$ ipython --no-banner

In [1]: import numpy as np

In [2]: import numpy.linalg as la

In [3]: np.set_printoptions(suppress=True, linewidth=140)

In [4]: K = np.load("sample7.npy")

In [5]: K
Out[5]: 
array([[3, 2, 3, 3],
       [0, 3, 0, 1],
       [0, 0, 3, 1],
       [0, 0, 0, 2]])

In [6]: rng = np.random.default_rng(539)

In [7]: idx = rng.permutation(4)

In [8]: print(idx)
[3 0 2 1]

In [9]: B = K[idx][:, idx]

In [10]: print(np.diag(B))
[2 3 3 3]

In [11]: round(float(la.det(B)), 2), round(la.det(K[idx]), 2)
Out[11]: (54.0, np.float64(54.0))

In [12]: np.allclose(B, K)
Out[12]: False

In [13]: m1 = np.array([[-0.7, -3.0, -1.3, -0.3, -1.0],
    ...:     [-0.1, 3.0, 3.0, 1.6, 1.2],
    ...:     [1.3, 1.0, -0.1, -0.9, 0.7]])

In [14]: B = m1 / la.norm(m1, axis=1, keepdims=True)

In [15]: cov = B @ B.T

In [16]: round(np.degrees(np.arccos(np.clip(cov[2, 1], -1, 1))), 2)
Out[16]: np.float64(77.88)

In [17]: B = np.array([[1, 1], [-4, -2], [-2, 4], [0, -1], [-3, 2]])

In [18]: print(la.matrix_rank(np.vstack([m1, B.T])))
5

In [19]: print(np.vstack([m1, B.T]).shape)
(5, 5)

In [20]: np.round(m1 @ B, 2)
Out[20]: 
array([[ 16.9,  -1.6],
       [-21.7,   6.7],
       [ -4.6,   1.2]])

In [21]: print(np.round(np.einsum("ik,kj->ij", m1, B), 2))
[[ 16.9  -1.6]
 [-21.7   6.7]
 [ -4.6   1.2]]

In [22]: F = np.array([[-0.4, -0.1, 0.8, -1.0],
    ...:     [-1.5, -2.0, 0.6, -0.7],
    ...:     [-0.5, 0.5, -0.4, -0.3],
    ...:     [0.8, 0.1, -1.4, -0.4],
    ...:     [0.6, 1.5, -1.1, 0.4],
    ...:     [0.7, -0.7, -1.3, -0.3],
    ...:     [0.4, -0.3, -0.9, 0.2],
    ...:     [0.4, 0.3, -1.3, -0.5],
    ...:     [-0.8, -0.6, -0.8, -0.5],
    ...:     [-0.3, 1.8, 0.1, 0.9],
    ...:     [-0.1, -2.6, 0.6, 1.2],
    ...:     [0.5, 0.5, 0.5, 0.6],
    ...:     [-0.3, 0.6, 1.3, 0.4],
    ...:     [0.6, 0.2, 0.6, -0.8],
    ...:     [-0.4, -0.8, -1.5, 0.9],
    ...:     [-0.9, 1.4, 1.4, 0.4],
    ...:     [2.1, -1.4, 1.2, -1.6],
    ...:     [-0.6, -0.6, 1.0, 0.6],
    ...:     [-0.4, 0.1, -2.7, -0.1],
    ...:     [0.4, 1.5, 0.1, -0.3],
    ...:     [-0.2, 0.4, -0.6, 0.9]])

In [23]: F[:, 2] = -3 * F[:, 1] + 0.3 * rng.normal(size=21)

In [24]: F.round(2)
Out[24]: 
array([[-0.4 , -0.1 , -0.03, -1.  ],
       [-1.5 , -2.  ,  6.08, -0.7 ],
       [-0.5 ,  0.5 , -1.23, -0.3 ],
       [ 0.8 ,  0.1 , -0.27, -0.4 ],
       [ 0.6 ,  1.5 , -4.71,  0.4 ],
       [ 0.7 , -0.7 ,  1.31, -0.3 ],
       [ 0.4 , -0.3 ,  1.14,  0.2 ],
       [ 0.4 ,  0.3 , -0.78, -0.5 ],
       [-0.8 , -0.6 ,  1.54, -0.5 ],
       [-0.3 ,  1.8 , -5.32,  0.9 ],
       [-0.1 , -2.6 ,  8.01,  1.2 ],
       [ 0.5 ,  0.5 , -1.5 ,  0.6 ],
       [-0.3 ,  0.6 , -1.6 ,  0.4 ],
       [ 0.6 ,  0.2 , -1.22, -0.8 ],
       [-0.4 , -0.8 ,  2.28,  0.9 ],
       [-0.9 ,  1.4 , -4.38,  0.4 ],
       [ 2.1 , -1.4 ,  4.33, -1.6 ],
       [-0.6 , -0.6 ,  1.78,  0.6 ],
       [-0.4 ,  0.1 , -0.18, -0.1 ],
       [ 0.4 ,  1.5 , -4.34, -0.3 ],
       [-0.2 ,  0.4 , -1.01,  0.9 ]])

In [25]: x0 = np.array([0, 1, -1, 0])

In [26]: y = F @ x0

In [27]: np.round(la.pinv(F) @ F, 2) + 0
Out[27]: 
array([[1., 0., 0., 0.],
       [0., 1., 0., 0.],
       [0., 0., 1., 0.],
       [0., 0., 0., 1.]])

In [28]: la.solve(F, y)
LinAlgError: Last 2 dimensions of the array must be square


In [29]: y = y + 0.02 * rng.normal(size=21)

In [30]: y.round(2)
Out[30]: 
array([ -0.08,  -8.07,   1.69,   0.36,   6.21,  -2.02,  -1.4 ,   1.1 ,  -2.14,   7.16, -10.61,   2.05,   2.19,   1.46,  -3.1 ,   5.74,
        -5.75,  -2.37,   0.26,   5.86,   1.42])

In [31]: b, *_ = la.lstsq(F, y)

In [32]: print(np.round(la.norm(y - F @ b), 2))
0.11

In [33]: b.round(2)
Out[33]: array([ 0.01,  0.97, -1.01,  0.01])

In [34]: np.round(F.T @ (y - F @ b), 2) + 0
Out[34]: array([0., 0., 0., 0.])

In [35]: [round(float(la.norm(la.solve(F.T @ F + lam * np.eye(4), F.T @ y))), 2) for lam in (0, 1, 10, 100)]
Out[35]: [1.4, 1.26, 1.22, 0.91]

In [36]: D = la.norm(F[:, None] - F[None], axis=-1)

In [37]: np.unravel_index(D.round(6).argmax(), D.shape)
Out[37]: (np.int64(9), np.int64(10))

In [38]: D.mean(axis=1).argmax()
Out[38]: np.int64(10)

In [39]: D[:5, :5].round(2)
Out[39]: 
array([[ 0.  ,  6.5 ,  1.52,  1.38,  5.23],
       [ 6.5 ,  0.  ,  7.8 ,  7.08, 11.58],
       [ 1.52,  7.8 ,  0.  ,  1.67,  3.84],
       [ 1.38,  7.08,  1.67,  0.  ,  4.72],
       [ 5.23, 11.58,  3.84,  4.72,  0.  ]])

In [40]: la.matrix_rank(D ** 2)
Out[40]: np.int64(6)

In [41]: arr = np.array([[0, 4, 3, -6, 4],
    ...:     [0, 0, -1, 4, 7],
    ...:     [0, 0, 0, 9, -2],
    ...:     [0, 0, 0, 0, -8],
    ...:     [0, 0, 0, 0, 0]])

In [42]: round(float(la.det(arr[::-1])), 2)
Out[42]: 0.0

In [43]: print(np.poly(arr))
[1. 0. 0. 0. 0. 0.]

In [44]: print(np.kron(np.eye(2, dtype=int), arr))
[[ 0  4  3 -6  4  0  0  0  0  0]
 [ 0  0 -1  4  7  0  0  0  0  0]
 [ 0  0  0  9 -2  0  0  0  0  0]
 [ 0  0  0  0 -8  0  0  0  0  0]
 [ 0  0  0  0  0  0  0  0  0  0]
 [ 0  0  0  0  0  0  4  3 -6  4]
 [ 0  0  0  0  0  0  0 -1  4  7]
 [ 0  0  0  0  0  0  0  0  9 -2]
 [ 0  0  0  0  0  0  0  0  0 -8]
 [ 0  0  0  0  0  0  0  0  0  0]]

In [45]: print(round(float(la.det(arr.T)), 2))
0.0

In [46]: print(np.round(la.eigvals(arr).sum().real, 2))
0.0

In [47]: np.einsum("ii->", arr)
Out[47]: np.int64(0)

In [48]: left, s, Vt = la.svd(arr)

In [49]: np.argmax(s[:-1] / (s[1:] + 1e-6)) + 1
Out[49]: np.int64(4)

In [50]: B = left[:, :4] @ np.diag(s[:4]) @ Vt[:4]

In [51]: la.matrix_rank(B)
Out[51]: np.int64(4)

In [52]: round(la.norm(arr - B) / la.norm(arr), 2)
Out[52]: np.float64(0.0)

In [53]: np.round(np.trace(la.pinv(arr) @ arr), 2)
Out[53]: np.float64(4.0)

In [54]: X = np.loadtxt("block15.csv", delimiter=",")

In [55]: X
Out[55]: 
array([[ 1.62, -1.9 , -1.39],
       [ 6.06, -5.61, -4.14],
       [ 1.47, -2.04, -1.02],
       [-6.49,  6.25,  4.88],
       [-5.95,  6.01,  4.66],
       [-0.06,  0.28,  0.08],
       [-0.34, -0.02,  0.16],
       [-4.15,  4.21,  3.44],
       [ 5.83, -6.25, -4.96],
       [-4.42,  4.44,  2.79],
       [-6.22,  6.41,  4.2 ]])

In [56]: cen = (X - X.mean(axis=0)) / X.std(axis=0)

In [57]: cen.std(axis=0)
Out[57]: array([1., 1., 1.])

In [58]: b = la.lstsq(np.delete(cen, 0, axis=1), cen[:, 0])[0]

In [59]: b.round(2)
Out[59]: array([-0.76, -0.24])

In [60]: idx = X[:, 2] > np.median(X[:, 2])

In [61]: f = X[idx].mean(axis=0) - X[~idx].mean(axis=0)

In [62]: (((X - X.mean(axis=0)) @ f > 0) == idx).mean()
Out[62]: np.float64(1.0)

In [63]: idx.astype(int)
Out[63]: array([0, 0, 0, 1, 1, 0, 0, 1, 0, 1, 1])

In [64]: cen = X - X.mean(axis=0)

In [65]: evecs = la.svd(cen)[2][:1]

In [66]: B = cen - cen @ evecs.T @ evecs

In [67]: print(np.round(np.cov(cen @ evecs.T, rowvar=False), 2))
55.29

In [68]: np.round(np.diag(evecs.T @ evecs), 2)
Out[68]: array([0.39, 0.4 , 0.22])

In [69]: np.round(la.norm(B) / la.norm(cen), 2)
Out[69]: np.float64(0.05)

In [70]: np.round(B.std(axis=0), 2)
Out[70]: array([0.17, 0.17, 0.24])

In [71]: la.norm(B, axis=1).round(6).argmax()
Out[71]: np.int64(1)

In [72]: cov = np.cov(X, rowvar=False)

In [73]: print(cov.shape)
(3, 3)

In [74]: np.median(X, axis=0)
Out[74]: array([-0.34,  0.28,  0.16])

In [75]: np.argwhere(np.triu(np.abs(np.corrcoef(X.T)) > 0.8, 1))
Out[75]: 
array([[0, 1],
       [0, 2],
       [1, 2]])

In [76]: print(cov.round(2))
[[ 21.4  -21.63 -15.99]
 [-21.63  21.95  16.19]
 [-15.99  16.19  12.07]]

In [77]: np.round(np.corrcoef(X.T), 2)
Out[77]: 
array([[ 1., -1., -1.],
       [-1.,  1.,  1.],
       [-1.,  1.,  1.]])

In [78]: C = np.sign(np.array([[3, 3, 3, 3], [0, 2, 3, 0], [2, 0, 3, 3], [0, 0, 3, 2]]))

In [79]: B = (np.tril(C, -1) + np.eye(4)) @ (np.triu(C, 1) + np.eye(4))

In [80]: vals = np.array([2, 9, 6, 3])

In [81]: W0 = np.rint(B * vals @ la.inv(B)) + 0

In [82]: W0
Out[82]: 
array([[ 9.,  7., -7.,  4.],
       [ 6.,  9., -6.,  3.],
       [ 0.,  7.,  2.,  1.],
       [-6.,  0.,  6.,  0.]])

In [83]: left, s, Vt = la.svd(W0, full_matrices=False)

In [84]: s.round(2)
Out[84]: array([20.1 ,  8.68,  1.53,  1.22])

In [85]: left.shape, s.shape, Vt.shape
Out[85]: ((4, 4), (4,), (4, 4))

In [86]: print(round(np.sqrt((s ** 2).sum()), 2), round(float(la.norm(W0)), 2))
21.98 21.98
